% python3 -q
>>> import numpy as np
>>> import numpy.linalg as la
>>> np.set_printoptions(precision=1, suppress=True, linewidth=160, sign=" ")
>>> tidy = lambda a: np.round(a, 1) + 0
>>> arr = np.load("block12.npy")
>>> print(arr)
[[ 0 -1 -1]
 [ 1  0  1]
 [ 1 -1  0]]
>>> rng = np.random.default_rng(93166)
>>> z = rng.permutation(3)
>>> print(z)
[ 0  1  2]
>>> Y = arr[z][:, z]
>>> print(tidy(la.det(Y)), tidy(la.det(arr[z])))
0.0 0.0
>>> print(np.allclose(Y, arr))
True
>>> print(Y)
[[ 0 -1 -1]
 [ 1  0  1]
 [ 1 -1  0]]
>>> print(tidy(np.sort(np.abs(la.eigvals(Y)))))
[ 0.   1.7  1.7]
>>> print(np.trace(Y))
0
>>> w1 = np.array([[2, 1, 3], [3, 7, 3], [8, 9, 8]])
>>> c = np.array([-2, 1, 6])
>>> H = np.maximum(arr @ w1 + c, 0)
>>> print(la.matrix_rank(H))
2
>>> print(tidy((H > 0).mean(axis=0)))
[ 0.3  0.3  0.7]
>>> print(H)
[[  0   0   0]
 [  8  11  17]
 [  0   0   6]]
>>> C = np.array([[7, -9], [-9, 7], [-9, -9]])
>>> print((H @ C).round(6).argmax(axis=1))
[ 0  1  0]
>>> print((H - H.T) / 2)
[[ 0.  -4.   0. ]
 [ 4.   0.   8.5]
 [ 0.  -8.5  0. ]]
>>> H.inv()
Traceback (most recent call last):
  File "<python-input-24>", line 1, in <module>
    H.inv()
    ^^^^^
AttributeError: 'numpy.ndarray' object has no attribute 'inv'
>>> print(np.trace(H))
17
>>> print(tidy(la.det(H)))
0.0
>>> print((H + H.T) / 2)
[[  0.    4.    0. ]
 [  4.   11.    8.5]
 [  0.    8.5   6. ]]
>>> print(tidy(np.abs(la.eigvals(H)).max()))
11.0
>>> print(np.allclose(H @ H.T, H.T @ H))
False
>>> print(H @ H)
[[   0    0    0]
 [  88  121  289]
 [   0    0   36]]
>>> print(np.allclose(H, H.T))
False
>>> rank = la.matrix_rank(arr)
>>> print(rank)
2
>>> ns = la.svd(arr)[2][rank:].T
>>> print(la.matrix_rank(arr.T @ arr), la.matrix_rank(arr @ arr.T))
2 2
>>> print(tidy(ns @ ns.T))
[[ 0.3  0.3 -0.3]
 [ 0.3  0.3 -0.3]
 [-0.3 -0.3  0.3]]
>>> print([int(la.matrix_rank(np.delete(arr, i, axis=0))) for i in range(3)])
[2, 2, 2]
>>> print(ns.shape)
(3, 1)
>>> Uu, sig, Vt = la.svd(arr)
>>> print(tidy(sig))
[ 1.7  1.7  0. ]
>>> print(np.argmax(sig[:-1] / (sig[1:] + 1e-6)) + 1)
2
>>> Y = Uu[:, :2] @ np.diag(sig[:2]) @ Vt[:2]
>>> print(la.matrix_rank(arr, rtol=0.05))
2
>>> print(tidy(Y))
[[ 0. -1. -1.]
 [ 1.  0.  1.]
 [ 1. -1.  0.]]
>>> feats = np.load("sample11.npy")
>>> print(feats)
[[-3  2  1 -3  1  3]
 [-1  3  1 -1  0 -1]
 [ 2 -2 -2  2 -1  1]
 [-2  2  1 -3 -3 -2]
 [-3  2 -1 -1 -1  0]
 [-3  2  3 -3  0  1]
 [-7 14  5 -7  1 -1]]
>>> # row 6 is much longer than the rest
>>> Y = np.array([[2, 1, 1],
...     [5, -2, -5],
...     [-4, -3, 3],
...     [-1, 2, 3],
...     [-5, 4, 1],
...     [5, -4, 3]])
>>> print(np.einsum("ij,ij->i", feats, feats))
[  33   13   18   31   16   32  321]
>>> print(np.einsum("ik,kj->ji", feats, Y))
[[ 13   5  10  10  14   0  33]
 [-24  -8   8 -19 -10 -26 -56]
 [ -9 -19  14 -27 -20 -10 -85]]
>>> print(la.matrix_rank(feats @ Y))
3
>>> print(la.matrix_rank(np.vstack([feats, Y.T])))
6
>>> print(Y.T @ feats.T)
[[ 13   5  10  10  14   0  33]
 [-24  -8   8 -19 -10 -26 -56]
 [ -9 -19  14 -27 -20 -10 -85]]
>>> print(np.einsum("ik,kj->ij", feats, Y))
[[ 13 -24  -9]
 [  5  -8 -19]
 [ 10   8  14]
 [ 10 -19 -27]
 [ 14 -10 -20]
 [  0 -26 -10]
 [ 33 -56 -85]]
>>> print(np.einsum("ij->j", feats))
[-17  23   8 -16  -3   1]
